>>> import numpy as np
>>> from numpy import linalg as LA
>>> np.set_printoptions(precision=3, suppress=True, linewidth=100)
>>> def rnd(a):
...     return np.round(a, 3) + 0
... 
>>> M = np.load("dump.npy")
>>> M
array([[ 12.214, -18.563, -12.799,   5.069,  -3.865,  -0.845,  -4.446, -15.715],
       [-12.355,   3.779,  -2.582,   5.877,   9.489,   1.109, -13.156, -11.791],
       [ 12.204, -19.428, -11.664,   4.517,  -2.432,  -2.485,  -6.429, -15.088],
       [ 11.318, -18.705, -13.822,   4.364,  -3.526,   0.397,  -5.627, -14.62 ],
       [-11.931,   5.553,  -2.474,   4.852,  11.038,   1.646, -13.586, -12.399],
       [ 11.355, -16.914, -13.367,   4.889,  -5.182,  -1.665,  -5.369, -14.244],
       [-11.757,   4.782,  -3.111,   4.999,  12.276,   1.685, -13.151, -10.466],
       [-11.069,   5.343,  -2.434,   4.815,  11.045,  -0.945, -13.252, -10.673],
       [ 11.775, -17.463, -13.773,   5.215,  -4.339,   0.038,  -6.423, -14.951],
       [-11.303,   5.26 ,  -4.325,   4.09 ,  10.304,   2.353, -12.546, -12.294],
       [-10.112,   4.302,  -3.417,   5.225,  12.861,   0.785, -13.081, -11.521],
       [-10.619,   4.651,  -3.151,   4.689,  10.247,   1.718, -13.837, -12.551],
       [ 12.495, -18.881, -12.984,   3.197,  -2.474,  -2.08 ,  -6.847, -14.204],
       [-10.818,   4.692,  -2.863,   4.933,  11.26 ,   0.864, -13.519, -12.29 ],
       [ -8.698,   1.768,  -2.966,   6.755,  11.03 ,   1.34 , -12.12 , -12.432],
       [-10.888,   4.561,  -2.96 ,   5.693,  10.487,  -0.317, -12.761, -12.45 ],
       [-11.928,   4.944,  -1.857,   5.389,  11.435,   1.165, -11.464, -11.406],
       [ 11.437, -17.405, -13.894,   3.851,  -3.361,  -0.818,  -6.556, -15.677],
       [ 12.039, -17.95 , -13.133,   4.976,  -3.369,  -2.178,  -5.924, -15.138],
       [-11.659,   4.833,  -2.803,   4.368,  10.791,   0.079, -12.512, -11.795],
       [ 11.549, -18.362, -11.387,   5.192,  -1.722,  -0.68 ,  -6.592, -14.011],
       [ 11.392, -18.524, -12.977,   7.   ,  -2.087,  -3.537,  -6.492, -13.756],
       [-11.729,   6.069,  -1.795,   3.951,  11.762,   0.368, -13.181, -12.06 ],
       [ 12.961, -18.959, -13.737,   6.334,  -2.913,  -0.347,  -7.052, -16.229],
       [ 12.451, -17.786, -12.461,   4.861,  -2.04 ,  -0.294,  -5.486, -15.283],
       [-10.27 ,   4.821,  -2.763,   7.169,   9.616,   0.588, -13.303, -11.214],
       [ 10.818, -18.072, -12.323,   5.193,  -1.216,  -0.546,  -6.663, -14.594],
       [ 11.345, -18.491, -12.245,   6.693,  -2.222,  -0.993,  -5.955, -14.71 ],
       [-11.377,   4.796,  -3.45 ,   5.023,  11.402,   0.737, -13.019, -11.877],
       [-11.38 ,   5.825,  -2.881,   4.081,  10.757,   0.435, -11.458, -10.944],
       [ 11.786, -17.65 , -14.231,   4.926,  -1.334,  -0.157,  -5.258, -13.712],
       [ 11.987, -17.673, -14.441,   3.932,  -3.215,  -3.247,  -5.238, -14.492],
       [ 11.654, -16.751, -12.326,   6.005,  -3.434,  -1.377,  -5.924, -15.585],
       [ -9.572,   4.587,  -3.427,   6.998,  11.038,   2.334, -13.533, -12.241],
       [-11.504,   3.623,  -5.965,   5.892,  10.951,   1.82 , -12.657, -11.377],
       [ 11.173, -17.766, -12.802,   5.671,  -3.387,  -2.929,  -6.935, -16.284],
       [-11.907,   4.437,  -3.203,   3.433,   8.696,   1.864, -12.988, -10.91 ]])
>>> B = np.c_[M[:, :2] @ np.array([[2, 1], [2, 1]]), np.array([-2, -2, 0, 1, 2, 1, 1, -1, 1, -1, -2, 0, 1, 0, 0, -1, -1, -1, -2, 2, 2, -1, -2, 0, -1, 0, 2, -2, -2, -1, 2, -2, 2, 0, 1, 2, 1])]
>>> rnd(B)
array([[-12.698,  -6.349,  -2.   ],
       [-17.152,  -8.576,  -2.   ],
       [-14.448,  -7.224,   0.   ],
       [-14.774,  -7.387,   1.   ],
       [-12.756,  -6.378,   2.   ],
       [-11.118,  -5.559,   1.   ],
       [-13.95 ,  -6.975,   1.   ],
       [-11.452,  -5.726,  -1.   ],
       [-11.376,  -5.688,   1.   ],
       [-12.086,  -6.043,  -1.   ],
       [-11.62 ,  -5.81 ,  -2.   ],
       [-11.936,  -5.968,   0.   ],
       [-12.772,  -6.386,   1.   ],
       [-12.252,  -6.126,   0.   ],
       [-13.86 ,  -6.93 ,   0.   ],
       [-12.654,  -6.327,  -1.   ],
       [-13.968,  -6.984,  -1.   ],
       [-11.936,  -5.968,  -1.   ],
       [-11.822,  -5.911,  -2.   ],
       [-13.652,  -6.826,   2.   ],
       [-13.626,  -6.813,   2.   ],
       [-14.264,  -7.132,  -1.   ],
       [-11.32 ,  -5.66 ,  -2.   ],
       [-11.996,  -5.998,   0.   ],
       [-10.67 ,  -5.335,  -1.   ],
       [-10.898,  -5.449,   0.   ],
       [-14.508,  -7.254,   2.   ],
       [-14.292,  -7.146,  -2.   ],
       [-13.162,  -6.581,  -2.   ],
       [-11.11 ,  -5.555,  -1.   ],
       [-11.728,  -5.864,   2.   ],
       [-11.372,  -5.686,  -2.   ],
       [-10.194,  -5.097,   2.   ],
       [ -9.97 ,  -4.985,   0.   ],
       [-15.762,  -7.881,   1.   ],
       [-13.186,  -6.593,   2.   ],
       [-14.94 ,  -7.47 ,   1.   ]])
>>> rnd(LA.lstsq(M, B[:, 0])[0])
array([2., 2., 0., 0., 0., 0., 0., 0.])
>>> LA.matrix_rank(B)
np.int64(2)
